>>> import numpy as np
>>> from numpy import linalg as LA
>>> np.set_printoptions(precision=2, suppress=True, linewidth=140, floatmode="fixed")
>>> rd = lambda a: np.round(a, 2) + 0
>>> F = np.array([[1, -1, 1], [1, 0, 0]])
>>> F
array([[ 1, -1,  1],
       [ 1,  0,  0]])
>>> x0 = np.array([1, -4, -4])
>>> F @ np.ones(3)
array([1.00, 1.00])
>>> F @ (2 * x0)
array([2, 2])
>>> np.sign((F @ x0).round(6))
array([1, 1])
>>> (F * x0).sum(axis=1)
array([1, 1])
>>> A2 = F[0, 0] * F[1:] - np.outer(F[1:, 0], F[0])
>>> A2
array([[ 0,  1, -1]])
>>> F[:, 0] / F[0, 0]
array([1.00, 1.00])
>>> np.flatnonzero(~A2.round(6).any(axis=1))
array([], dtype=int64)
>>> blk = np.stack([F, 2 * F, F[::-1]])
>>> rd(LA.norm(blk, axis=(1, 2)))
array([2.00, 4.00, 2.00])
>>> np.einsum("bij,cij->bc", blk, blk)
array([[ 4,  8,  2],
       [ 8, 16,  4],
       [ 2,  4,  4]])
>>> J = np.array([[5, 8, 0, -5, 2],
...     [4, 6, -7, -5, 7],
...     [-9, 7, -7, 3, -5],
...     [6, -7, -2, 9, 7],
...     [-7, -9, 1, -5, -3]])
>>> J[:, 4] = 5 * J[:, 2]
>>> J
array([[  5,   8,   0,  -5,   0],
       [  4,   6,  -7,  -5, -35],
       [ -9,   7,  -7,   3, -35],
       [  6,  -7,  -2,   9, -10],
       [ -7,  -9,   1,  -5,   5]])
>>> # column 4 dominates
>>> LA.matrix_rank(J, rtol=0.1)
np.int64(4)
>>> rd(LA.norm(J, 2) / LA.norm(J))
np.float64(0.91)
>>> LA.matrix_rank(F)
np.int64(2)
>>> np.abs(F).max()
np.int64(1)
>>> F[2]
Traceback (most recent call last):
  File "<python-input-26>", line 1, in <module>
    F[2]
    ~^^^
IndexError: index 2 is out of bounds for axis 0 with size 2
>>> F.shape
(2, 3)
>>> np.unravel_index(np.abs(F).argmax(), F.shape)
(np.int64(0), np.int64(0))
>>> LA.rank(F)
Traceback (most recent call last):
  File "<python-input-29>", line 1, in <module>
    LA.rank(F)
    ^^^^^^^
AttributeError: module 'numpy.linalg' has no attribute 'rank'
>>> F.sum(axis=0)
array([ 2, -1,  1])
>>> X = np.load("w.npy")
>>> X
array([[ 1.00, -2.00,  0.00],
       [-2.00, -1.00, -2.00],
       [ 0.00, -2.00,  1.00]])
>>> C2 = X.T @ X
>>> rd(LA.eigvalsh(C2)[::-1])
array([9.00, 9.00, 1.00])
>>> np.trace(C2), (X ** 2).sum()
(np.float64(19.0), np.float64(19.0))
>>> w, evecs = LA.eigh(X)
>>> rd(np.abs(evecs[:, -1]))
array([0.58, 0.58, 0.58])
>>> rd(w.sum()), np.trace(X)
(np.float64(1.0), np.float64(1.0))
>>> np.abs(evecs[:, -1]).round(6).argmax()
np.int64(0)
>>> np.unique(w.round(6) + 0, return_counts=True)[1]
array([1, 1, 1])
>>> rd(evecs.T @ evecs)
array([[1.00, 0.00, 0.00],
       [0.00, 1.00, 0.00],
       [0.00, 0.00, 1.00]])
>>> rd(LA.eigvalsh(X + -1 * np.eye(3)))
array([-4.00,  0.00,  2.00])
>>> (w > 1e-8).sum(), (w < -1e-8).sum()
(np.int64(2), np.int64(1))
